% python3 -q
>>> import numpy as np
>>> import numpy.linalg as la
>>> np.set_printoptions(precision=3, suppress=True, linewidth=160)
>>> m1 = np.loadtxt("layer18.csv", delimiter=",")
>>> m1
array([[ 8., 16.,  5., 13.,  2.,  4.],
       [16.,  4., 12., 11.,  5., 13.],
       [ 5., 12., 16., 16.,  9.,  9.],
       [13., 11., 16., 16.,  7.,  8.],
       [ 2.,  5.,  9.,  7.,  8., 12.],
       [ 4., 13.,  9.,  8., 12.,  6.]])
>>> out = np.array([[0, 0], [1, -2], [1, 2], [-2, 1], [-3, 1], [3, 2]])
>>> la.matrix_rank(np.vstack([m1, out.T]))
np.int64(6)
>>> la.matrix_rank(m1 @ out)
np.int64(2)
>>> np.einsum("ik,kj->ij", m1, out)
array([[  1.,   1.],
       [ 18.,  58.],
       [ -4.,  51.],
       [ -2.,  49.],
       [ 12.,  47.],
       [-12.,  24.]])
>>> U, s, VT = la.svd(m1)
>>> s
array([58.907, 14.422, 12.381,  6.482,  5.156,  0.193])
>>> out = U[:, :5] @ np.diag(s[:5]) @ VT[:5]
>>> la.matrix_rank(out)
np.int64(5)
>>> round(la.norm(m1 - out) / la.norm(m1), 3)
np.float64(0.003)
>>> round(la.norm(m1 - out, 2), 3), round(s[5], 3)
(np.float64(0.193), np.float64(0.193))
>>> A = np.loadtxt("block13.csv", delimiter=",")
>>> A
array([[  5.737, -21.603,  -2.021,   8.572, -29.876,   2.136],
       [-10.856,  -0.583,  14.191,  22.308,  -3.529,  15.332],
       [-10.54 ,  -0.336,  13.786,  18.281,  -2.799,  17.195],
       [  5.146, -23.247,  -3.713,   8.331, -31.203,  -0.14 ],
       [ -9.704,  -0.427,  13.116,  21.047,   0.694,  17.213],
       [  6.819, -21.851,  -4.015,   7.7  , -28.912,   1.452],
       [-10.22 ,   0.207,  12.729,  20.28 ,  -2.655,  15.492],
       [  5.804, -22.714,  -3.543,   7.661, -28.908,   1.12 ],
       [  6.192, -22.221,  -3.789,   6.866, -30.4  ,   1.677],
       [-10.618,  -0.967,  13.326,  19.906,  -0.616,  14.699],
       [  6.324, -24.118,  -4.309,   7.507, -30.559,   2.594],
       [  3.968, -23.335,  -6.785,   8.409, -30.521,  -0.162],
       [  6.343, -20.283,  -3.948,   9.785, -29.751,   1.743],
       [  7.256, -21.472,  -3.288,   7.288, -29.9  ,  -0.145],
       [-10.912,   0.813,  13.624,  19.813,  -2.225,  14.777]])
>>> Z = A[[6, 5]].astype(float)
>>> for _ in range(5):
...     lab = la.norm(A[:, None] - Z, axis=-1).argmin(axis=1)
...     Z = np.array([A[lab == j].mean(axis=0) for j in range(2)])
... 
>>> lab
array([1, 0, 0, 1, 0, 1, 0, 1, 1, 0, 1, 1, 1, 1, 0])
>>> np.bincount(lab)
array([6, 9])
>>> np.abs(Z[1] - Z[0]).argmax()
np.int64(4)
>>> Z[1] - Z[0]
array([ 16.429, -22.101, -17.397, -12.259, -28.148, -14.643])
>>> Z
array([[-10.475,  -0.215,  13.462,  20.273,  -1.855,  15.785],
       [  5.954, -22.316,  -3.935,   8.013, -30.003,   1.142]])
